>>> import numpy as np
>>> np.set_printoptions(suppress=True, linewidth=140)
>>> tidy = lambda a: np.round(a, 3) + 0
>>> data = np.loadtxt("layer8.csv", delimiter=",")
>>> data
array([[  60.,    3.,   -2.,    0.,   -2.,    3.,    1.,    0.,    3.,    3.],
       [   1.,  -40.,    0.,    2.,    2.,    0.,    1.,   -1.,   -3.,   -1.],
       [   2.,   -2.,   97.,    2.,    2.,   -3.,   -1.,    3.,   -3.,   -2.],
       [  -1.,    1.,    0.,   19.,   -2.,    2.,    2.,   -1.,   -2.,    1.],
       [  -1.,   -1.,   -2.,   -2.,   57.,   -3.,   -2.,    1.,    3.,    0.],
       [   3.,   -1.,   -3.,   -1.,    2.,   99.,    0.,   -1.,   -1.,    1.],
       [  -3.,   -2.,    2.,   -1.,    2.,   -2.,   39.,    1.,   -2.,   -1.],
       [  -1.,    0.,    3.,    3.,    0.,   -1.,    2.,   63.,    0.,    2.],
       [   2.,   -1.,   -3.,   -2.,    2.,   -3.,   -2.,    1., -103.,    3.],
       [  -3.,   -2.,    0.,   -1.,   -2.,   -1.,   -2.,    2.,   -2.,  -78.]])
>>> vec = np.array([2, -3, -2, -2, 3, 0, -1, 1, -1, -2])
>>> data @ np.eye(10)[9]
array([  3.,  -1.,  -2.,   1.,   0.,   1.,  -1.,   2.,   3., -78.])
>>> np.linalg.norm(data @ vec) <= np.linalg.norm(data, 2) * np.linalg.norm(vec) + 1e-9
np.True_
>>> data @ np.ones(10)
array([  69.,  -39.,   95.,   19.,   50.,   98.,   33.,   71., -106.,  -89.])
>>> (data * vec).sum(axis=1)
array([  99.,  127., -171.,  -52.,  180.,   21.,  -30.,   43.,  123.,  158.])
>>> Y = data / np.sqrt((data ** 2).mean(axis=1, keepdims=True))
>>> tidy(np.linalg.norm(Y, axis=1))
array([3.162, 3.162, 3.162, 3.162, 3.162, 3.162, 3.162, 3.162, 3.162, 3.162])
>>> tidy(Y[0])
array([ 3.143,  0.157, -0.105,  0.   , -0.105,  0.157,  0.052,  0.   ,  0.157,  0.157])
>>> f = np.array([0, 0, -3, -2, -3, 4, -2, -5, -2, -3])
>>> Y = data + np.outer(f, np.eye(10)[1])
>>> tidy(np.linalg.det(Y) / np.linalg.det(data)), tidy(1 + np.linalg.solve(data, f)[1])
(np.float64(0.989), np.float64(0.989))
>>> Y
array([[  60.,    3.,   -2.,    0.,   -2.,    3.,    1.,    0.,    3.,    3.],
       [   1.,  -40.,    0.,    2.,    2.,    0.,    1.,   -1.,   -3.,   -1.],
       [   2.,   -5.,   97.,    2.,    2.,   -3.,   -1.,    3.,   -3.,   -2.],
       [  -1.,   -1.,    0.,   19.,   -2.,    2.,    2.,   -1.,   -2.,    1.],
       [  -1.,   -4.,   -2.,   -2.,   57.,   -3.,   -2.,    1.,    3.,    0.],
       [   3.,    3.,   -3.,   -1.,    2.,   99.,    0.,   -1.,   -1.,    1.],
       [  -3.,   -4.,    2.,   -1.,    2.,   -2.,   39.,    1.,   -2.,   -1.],
       [  -1.,   -5.,    3.,    3.,    0.,   -1.,    2.,   63.,    0.,    2.],
       [   2.,   -3.,   -3.,   -2.,    2.,   -3.,   -2.,    1., -103.,    3.],
       [  -3.,   -5.,    0.,   -1.,   -2.,   -1.,   -2.,    2.,   -2.,  -78.]])
>>> X = np.loadtxt("a.csv", delimiter=",")
>>> X
array([[ -0.2,   1.3,   0.3,  20. ,  -1. ],
       [  1.6,   0.7,   2.2,  -2. ,   0.5],
       [  0.1,  -0.7,  -0.9,   0. ,  -1.1],
       [  2.4,  -0.5,   0.7,  18. ,  -0.8],
       [  0.7,  -0.6,   0.8,  12. ,  -1.4],
       [ -0.2,   0.6,  -0.1, -10. ,  -0.6],
       [  1.3,  -0.1,   0.8,  -4. ,  -1.5],
       [ -0.3,  -0.5,  -2.5,  -4. ,  -0.4],
       [ -0.2,  -0.1,   0.5, -16. ,  -0.1],
       [ -2.6,  -0.1,   0. , -30. ,  -0.3],
       [  0.4,  -0.6,   1.4,   0. ,  -0.6],
       [ -0.4,   1.5,   0.8,  14. ,   1.7],
       [ -0.2,   0.3,   1. , -12. ,   0. ]])
>>> # column 3 dominates
>>> left, sig, VT = np.linalg.svd(X)
>>> tidy(sig)
array([50.063,  4.667,  4.044,  2.481,  1.625])
>>> np.argmax(sig[:-1] / (sig[1:] + 1e-6)) + 1
np.int64(1)
>>> Y = left[:, :1] @ np.diag(sig[:1]) @ VT[:1]
>>> tidy(np.linalg.norm(X - Y) / np.linalg.norm(X))
np.float64(0.136)
>>> np.linalg.matrix_rank(Y)
np.int64(1)
>>> tidy(np.linalg.norm(X - Y, 2)), tidy(sig[1])
(np.float64(4.667), np.float64(4.667))
>>> tidy(np.abs(X - Y).max())
np.float64(2.462)
>>> np.linalg.cond(X) > 100
np.False_
>>> np.linalg.matrix_rank(X, rtol=0.1)
np.int64(1)
>>> tidy(np.linalg.norm(X, 2) / np.linalg.norm(X))
np.float64(0.991)
>>> tidy(np.abs(np.linalg.svd(X)[2][-1]))
array([0.4  , 0.826, 0.342, 0.025, 0.202])
>>> [round(float(x), 3) for x in np.linalg.svd(X, compute_uv=False)[:3]]
[50.063, 4.667, 4.044]
>>> feats = np.load("arr.npy")
>>> feats
array([[-3,  5,  4, -2, -3, -2, -3,  2,  5,  4, -6, -1,  2,  0, -3],
       [ 1, -4, -2,  2,  5, -5, -1,  0,  5,  4,  6,  4,  2, -1,  3],
       [ 3,  1,  3,  4,  3, -3,  2, -4, -4,  5,  0,  3, -4, -4,  0],
       [ 3,  5, -3,  5,  0,  4,  0,  3,  0, -5,  6,  3, -3, -1,  3],
       [ 4, -2,  1,  1,  0, -1, -4, -4,  3, -5, -8,  4,  0, -4, -4],
       [-5,  4,  2,  4,  4, -3,  2, -2,  2,  0,  6, -5,  0,  5,  3],
       [ 1,  1, -3, -1, -3,  0,  1,  5,  1,  4,  8,  3, -3, -2,  4],
       [ 3, -1,  3,  3, -5, -4, -4, -1,  4,  0,  2, -5, -5,  1,  1],
       [-2,  2, -4,  1, -1,  1,  4, -5, -5, -2,  6, -2, -1,  3,  3],
       [-3,  1,  0, -1, -3,  5, -5,  1, -1, -1,  4,  2,  0,  3,  2],
       [ 2,  5, -5, -5, -1,  2,  3, -4,  1, -2, -4, -1,  1, -4, -2],
       [-2,  0,  3, -3,  3, -5,  2, -5,  0,  4, -6, -4,  0,  5, -3]])
>>> left, sig, VT = np.linalg.svd(feats, full_matrices=False)
>>> tidy(sig)
array([24.272, 18.987, 16.64 , 15.313, 12.935, 11.199, 10.164,  9.234,  6.678,  3.643,  2.629,  1.689])
>>> (sig > 1e-8).sum()
np.int64(12)
>>> tidy(VT @ VT.T)
array([[1., 0., 0., 0., 0., 0., 0., 0., 0., 0., 0., 0.],
       [0., 1., 0., 0., 0., 0., 0., 0., 0., 0., 0., 0.],
       [0., 0., 1., 0., 0., 0., 0., 0., 0., 0., 0., 0.],
       [0., 0., 0., 1., 0., 0., 0., 0., 0., 0., 0., 0.],
       [0., 0., 0., 0., 1., 0., 0., 0., 0., 0., 0., 0.],
       [0., 0., 0., 0., 0., 1., 0., 0., 0., 0., 0., 0.],
       [0., 0., 0., 0., 0., 0., 1., 0., 0., 0., 0., 0.],
       [0., 0., 0., 0., 0., 0., 0., 1., 0., 0., 0., 0.],
       [0., 0., 0., 0., 0., 0., 0., 0., 1., 0., 0., 0.],
       [0., 0., 0., 0., 0., 0., 0., 0., 0., 1., 0., 0.],
       [0., 0., 0., 0., 0., 0., 0., 0., 0., 0., 1., 0.],
       [0., 0., 0., 0., 0., 0., 0., 0., 0., 0., 0., 1.]])
>>> np.abs(left[:, 0]).round(6).argmax()
np.int64(3)
>>> tidy(left.T @ left)
array([[1., 0., 0., 0., 0., 0., 0., 0., 0., 0., 0., 0.],
       [0., 1., 0., 0., 0., 0., 0., 0., 0., 0., 0., 0.],
       [0., 0., 1., 0., 0., 0., 0., 0., 0., 0., 0., 0.],
       [0., 0., 0., 1., 0., 0., 0., 0., 0., 0., 0., 0.],
       [0., 0., 0., 0., 1., 0., 0., 0., 0., 0., 0., 0.],
       [0., 0., 0., 0., 0., 1., 0., 0., 0., 0., 0., 0.],
       [0., 0., 0., 0., 0., 0., 1., 0., 0., 0., 0., 0.],
       [0., 0., 0., 0., 0., 0., 0., 1., 0., 0., 0., 0.],
       [0., 0., 0., 0., 0., 0., 0., 0., 1., 0., 0., 0.],
       [0., 0., 0., 0., 0., 0., 0., 0., 0., 1., 0., 0.],
       [0., 0., 0., 0., 0., 0., 0., 0., 0., 0., 1., 0.],
       [0., 0., 0., 0., 0., 0., 0., 0., 0., 0., 0., 1.]])
>>> tidy(left.T @ feats @ VT.T)
array([[24.272,  0.   ,  0.   ,  0.   ,  0.   ,  0.   ,  0.   ,  0.   ,  0.   ,  0.   ,  0.   ,  0.   ],
       [ 0.   , 18.987,  0.   ,  0.   ,  0.   ,  0.   ,  0.   ,  0.   ,  0.   ,  0.   ,  0.   ,  0.   ],
       [ 0.   ,  0.   , 16.64 ,  0.   ,  0.   ,  0.   ,  0.   ,  0.   ,  0.   ,  0.   ,  0.   ,  0.   ],
       [ 0.   ,  0.   ,  0.   , 15.313,  0.   ,  0.   ,  0.   ,  0.   ,  0.   ,  0.   ,  0.   ,  0.   ],
       [ 0.   ,  0.   ,  0.   ,  0.   , 12.935,  0.   ,  0.   ,  0.   ,  0.   ,  0.   ,  0.   ,  0.   ],
       [ 0.   ,  0.   ,  0.   ,  0.   ,  0.   , 11.199,  0.   ,  0.   ,  0.   ,  0.   ,  0.   ,  0.   ],
       [ 0.   ,  0.   ,  0.   ,  0.   ,  0.   ,  0.   , 10.164,  0.   ,  0.   ,  0.   ,  0.   ,  0.   ],
       [ 0.   ,  0.   ,  0.   ,  0.   ,  0.   ,  0.   ,  0.   ,  9.234,  0.   ,  0.   ,  0.   ,  0.   ],
       [ 0.   ,  0.   ,  0.   ,  0.   ,  0.   ,  0.   ,  0.   ,  0.   ,  6.678,  0.   ,  0.   ,  0.   ],
       [ 0.   ,  0.   ,  0.   ,  0.   ,  0.   ,  0.   ,  0.   ,  0.   ,  0.   ,  3.643,  0.   ,  0.   ],
       [ 0.   ,  0.   ,  0.   ,  0.   ,  0.   ,  0.   ,  0.   ,  0.   ,  0.   ,  0.   ,  2.629,  0.   ],
       [ 0.   ,  0.   ,  0.   ,  0.   ,  0.   ,  0.   ,  0.   ,  0.   ,  0.   ,  0.   ,  0.   ,  1.689]])
>>> tidy(sig / sig[0])
array([1.   , 0.782, 0.686, 0.631, 0.533, 0.461, 0.419, 0.38 , 0.275, 0.15 , 0.108, 0.07 ])
>>> np.allclose(left * sig @ VT, feats)
True
>>> left.shape, sig.shape, VT.shape
((12, 12), (12,), (12, 15))
>>> vec = np.array([2, 1, 1, 1, 0, 1, 0, 1, 0, 2, 1, 0, 2, 0, 1])
>>> (feats * vec).sum(axis=1)
array([  4,  14,   9,  13, -19,   4,  18,  -1,  -6,   4, -11, -15])
>>> np.sign((feats @ vec).round(6))
array([ 1,  1,  1,  1, -1,  1,  1, -1, -1,  1, -1, -1])
>>> W1 = np.array([[5, -5, -3, 5, 2],
...     [5, 3, -2, 1, 6],
...     [-9, -7, 0, -4, 6],
...     [-3, -2, 9, 4, 0],
...     [-5, -6, 2, -5, -2],
...     [-9, -4, 2, 3, 7],
...     [-4, -6, 5, -1, 7],
...     [4, 6, -8, 2, 0],
...     [7, 1, -7, -6, 2],
...     [-7, -7, -7, 9, -8],
...     [0, -7, 7, -5, 4],
...     [5, 4, -7, -1, -5],
...     [-2, 5, -6, -1, 9],
...     [-4, -5, -8, 7, 2],
...     [-7, 2, -6, 7, -4]])
>>> b = np.array([2, 0, 0, 0, 2])
>>> H = np.maximum(feats @ W1 + b, 0)
>>> tidy((H > 0).mean(axis=0))
array([0.583, 0.417, 0.5  , 0.583, 0.5  ])
>>> C = np.array([[1, 2], [1, -3], [2, 0], [1, -1], [1, -3]])
>>> H @ C
array([[ 145, -165],
       [  29,   58],
       [ 218,  -28],
       [ 296,  -81],
       [ 220,  -15],
       [ 216, -192],
       [  95,   64],
       [ 124,   83],
       [ 361, -177],
       [  76, -170],
       [ 249, -175],
       [   8,   -8]])
>>> Y = feats / np.linalg.norm(feats, axis=1, keepdims=True)
>>> gram = Y @ Y.T
>>> tidy(np.degrees(np.arccos(np.clip(gram[10, 11], -1, 1))))
np.float64(84.896)
>>> rng = np.random.default_rng(97496)
>>> labels = rng.integers(0, 3, 8)
>>> W0 = np.triu((labels[:, None] == labels) & (rng.random((8, 8)) < 0.8), 1).astype(int)
>>> W0 += W0.T
>>> W0
array([[0, 0, 1, 1, 0, 0, 0, 1],
       [0, 0, 0, 0, 0, 0, 1, 0],
       [1, 0, 0, 0, 0, 0, 0, 0],
       [1, 0, 0, 0, 0, 0, 0, 1],
       [0, 0, 0, 0, 0, 0, 1, 0],
       [0, 0, 0, 0, 0, 0, 0, 0],
       [0, 1, 0, 0, 1, 0, 0, 0],
       [1, 0, 0, 1, 0, 0, 0, 0]])
>>> # row 4 repeats row 1
>>> [round(float(x), 3) for x in np.linalg.svd(W0, compute_uv=False)[:3]]
[2.17, 1.481, 1.414]
>>> np.argsort(-np.linalg.norm(W0, axis=0).round(6), kind="stable")[:3]
array([0, 3, 6])
>>> np.linalg.matrix_rank(W0, rtol=0.1)
np.int64(6)
>>> mat = np.triu(rng.random((10, 10)) < 0.2, 1).astype(int)
>>> mat = mat + mat.T
>>> mat
array([[0, 1, 1, 1, 0, 0, 1, 0, 1, 0],
       [1, 0, 1, 1, 0, 1, 0, 1, 0, 0],
       [1, 1, 0, 0, 0, 0, 1, 0, 0, 0],
       [1, 1, 0, 0, 1, 0, 0, 0, 0, 0],
       [0, 0, 0, 1, 0, 0, 0, 0, 0, 0],
       [0, 1, 0, 0, 0, 0, 1, 0, 1, 0],
       [1, 0, 1, 0, 0, 1, 0, 0, 0, 0],
       [0, 1, 0, 0, 0, 0, 0, 0, 0, 0],
       [1, 0, 0, 0, 0, 1, 0, 0, 0, 0],
       [0, 0, 0, 0, 0, 0, 0, 0, 0, 0]])
>>> np.unique(mat.round(6), axis=0).shape
(10, 10)
>>> np.linalg.lstsq(mat[:-1].T, mat[-1])[2]
np.int32(8)
>>> tidy(np.trace(np.linalg.pinv(mat) @ mat))
np.float64(8.0)
>>> [round(float(np.linalg.det(mat[:i, :i])), 2) + 0 for i in range(1, 11)]
[0.0, -1.0, 2.0, 0.0, -2.0, -1.0, 0.0, 1.0, 0.0, 0.0]
>>> tidy(np.linalg.eigvalsh(mat).min())
np.float64(-2.599)
>>> try:
...     np.linalg.cholesky(mat)
... except np.linalg.LinAlgError as e:
...     print(e)
... 
Matrix is not positive definite
>>> labels = rng.permutation(10)
>>> labels
array([8, 0, 9, 2, 5, 3, 7, 4, 1, 6])
>>> Y = mat[labels][:, labels]
>>> np.trace(Y)
np.int64(0)
>>> Y
array([[0, 1, 0, 0, 1, 0, 0, 0, 0, 0],
       [1, 0, 0, 1, 0, 1, 0, 0, 1, 1],
       [0, 0, 0, 0, 0, 0, 0, 0, 0, 0],
       [0, 1, 0, 0, 0, 0, 0, 0, 1, 1],
       [1, 0, 0, 0, 0, 0, 0, 0, 1, 1],
       [0, 1, 0, 0, 0, 0, 0, 1, 1, 0],
       [0, 0, 0, 0, 0, 0, 0, 0, 1, 0],
       [0, 0, 0, 0, 0, 1, 0, 0, 0, 0],
       [0, 1, 0, 1, 1, 1, 1, 0, 0, 0],
       [0, 1, 0, 1, 1, 0, 0, 0, 0, 0]])
>>> tidy(np.linalg.det(Y)), tidy(np.linalg.det(mat[labels]))
(np.float64(0.0), np.float64(0.0))
